$ python -q
>>> import numpy as np
>>> np.set_printoptions(precision=2, suppress=True, linewidth=160, floatmode="fixed")
>>> arr = np.array([[6, 0], [1, 7]])
>>> r0 = np.array([-3, 3, -2])
>>> print(np.polyval(r0, arr[0]))
[-92  -2]
>>> np.correlate(arr[0], arr[1], "full")
array([42,  6,  0])
>>> data = np.array([[3.0, 1.0, 0.0, 0.0],
...     [0.0, 3.0, 1.0, 0.0],
...     [0.0, 0.0, 3.0, 1.0],
...     [0.0, 0.0, 0.0, 3.0]])
>>> rng = np.random.default_rng(12)
>>> labels = rng.permutation(4)
>>> labels
array([1, 2, 3, 0])
>>> other = data[labels][:, labels]
>>> np.allclose(other, data)
False
>>> np.diag(other)
array([3.00, 3.00, 3.00, 3.00])
>>> np.allclose(data @ data.T, data.T @ data)
False
>>> assert data == data.T
Traceback (most recent call last):
  File "<python-input-14>", line 1, in <module>
    assert data == data.T
           ^^^^^^^^^^^^^^
ValueError: The truth value of an array with more than one element is ambiguous. Use a.any() or a.all()
>>> print(data @ data)
[[9.00 6.00 1.00 0.00]
 [0.00 9.00 6.00 1.00]
 [0.00 0.00 9.00 6.00]
 [0.00 0.00 0.00 9.00]]
>>> E = np.loadtxt("case19.csv", delimiter=",")
>>> print(E)
[[ 0.97 -0.26  0.00  0.00]
 [ 0.26  0.97  0.00  0.00]
 [ 0.00  0.00  1.00  0.00]
 [ 0.00  0.00  0.00  1.00]]
>>> w, evecs = np.linalg.eig(data)
>>> print(np.sort(np.linalg.eigvals(np.linalg.inv(data))))
[0.33 0.33 0.33 0.33]
>>> np.prod(w)
np.float64(81.0)
>>> w
array([3.00, 3.00, 3.00, 3.00])
>>> np.sort(np.linalg.eigvals(data.T))
array([3.00, 3.00, 3.00, 3.00])
>>> proj = np.triu(np.array([[9, -4, 8, 4], [6, 3, 3, -9], [0, 0, 0, -9], [1, -8, 6, 8]]), 1) + np.eye(4)
>>> other = proj @ E @ np.linalg.inv(proj)
>>> np.round(np.linalg.det(other), 2)
np.float64(1.0)
>>> np.linalg.matrix_rank(other)
np.int64(4)
>>> print(round(float(np.trace(other)), 2), round(np.trace(E), 2))
3.93 3.93
>>> labels = rng.permutation(4)
>>> labels
array([1, 0, 3, 2])
>>> other = E[labels][:, labels]
>>> np.diag(other)
array([0.97, 0.97, 1.00, 1.00])
>>> round(float(np.trace(other)), 2)
3.93
>>> np.allclose(other, E)
False
>>> print(np.round(np.linalg.det(other), 2), round(np.linalg.det(E[labels]), 2))
1.0 1.0
>>> x = np.array([-1, 1, -1, 0])
>>> [p for p in range(1, 25) if np.allclose(np.linalg.matrix_power(E, p), np.eye(4))]
[24]
>>> print(np.linalg.inv(E))
[[ 0.97  0.26  0.00  0.00]
 [-0.26  0.97  0.00  0.00]
 [ 0.00  0.00  1.00  0.00]
 [ 0.00  0.00  0.00  1.00]]
>>> np.abs(np.linalg.eigvals(E))
array([1.00, 1.00, 1.00, 1.00])
>>> 4 - np.linalg.matrix_rank(E - np.eye(4), tol=1e-8)
np.int64(2)
>>> E.T @ (E @ x)
array([-1.00,  1.00, -1.00,  0.00])
>>> round(float(np.linalg.det(E)), 2)
1.0
>>> print(round(float(np.linalg.det(E[::-1])), 2))
1.0
>>> np.linalg.eigvals(E)
array([0.97+0.26j, 0.97-0.26j, 1.00+0.00j, 1.00+0.00j])
>>> np.kron(np.eye(2, dtype=int), E)
array([[ 0.97, -0.26,  0.00,  0.00,  0.00, -0.00,  0.00,  0.00],
       [ 0.26,  0.97,  0.00,  0.00,  0.00,  0.00,  0.00,  0.00],
       [ 0.00,  0.00,  1.00,  0.00,  0.00,  0.00,  0.00,  0.00],
       [ 0.00,  0.00,  0.00,  1.00,  0.00,  0.00,  0.00,  0.00],
       [ 0.00, -0.00,  0.00,  0.00,  0.97, -0.26,  0.00,  0.00],
       [ 0.00,  0.00,  0.00,  0.00,  0.26,  0.97,  0.00,  0.00],
       [ 0.00,  0.00,  0.00,  0.00,  0.00,  0.00,  1.00,  0.00],
       [ 0.00,  0.00,  0.00,  0.00,  0.00,  0.00,  0.00,  1.00]])
>>> m1 = np.loadtxt("mat.csv", delimiter=",")
>>> m1
array([[-6.52, -6.81,  3.33],
       [ 7.52,  3.91, -5.31],
       [ 3.21, -8.98, -3.02],
       [ 4.50,  8.25,  3.41],
       [ 5.68, -2.69,  7.78],
       [ 4.68, -7.13,  5.22],
       [-2.99,  6.62, -6.87],
       [-9.49, -2.10,  2.37],
       [-7.66,  3.01,  5.68],
       [-2.25,  8.53, -4.71],
       [ 4.96,  4.40, -7.49],
       [-3.80, -3.41,  8.60],
       [ 6.27, -7.31, -2.67],
       [-3.70, -0.94, -9.24],
       [ 2.39, -5.29,  8.14],
       [-9.55, -0.34,  2.93],
       [ 4.35, -3.05,  8.47]])
>>> x = np.array([-1, 3, 3, 3])
>>> np.einsum("ij,j->i", data, x)
array([ 0.00, 12.00, 12.00,  9.00])
>>> (data * x).sum(axis=1)
array([ 0.00, 12.00, 12.00,  9.00])
>>> data @ np.ones(4)
array([4.00, 4.00, 4.00, 3.00])
>>> data * x
array([[-3.00,  3.00,  0.00,  0.00],
       [-0.00,  9.00,  3.00,  0.00],
       [-0.00,  0.00,  9.00,  3.00],
       [-0.00,  0.00,  0.00,  9.00]])
>>> data @ x
array([ 0.00, 12.00, 12.00,  9.00])
>>> th = np.radians(180)
>>> r_ = np.eye(3)
>>> r_[0, 0] = r_[2, 2] = np.cos(th)
>>> r_[0, 2], r_[2, 0] = -np.sin(th), np.sin(th)
>>> r_.round(2) + 0
array([[-1.00,  0.00,  0.00],
       [ 0.00,  1.00,  0.00],
       [ 0.00,  0.00, -1.00]])
>>> other = m1 @ r_.T
>>> np.allclose(np.linalg.norm(m1, axis=1), np.linalg.norm(other, axis=1))
True
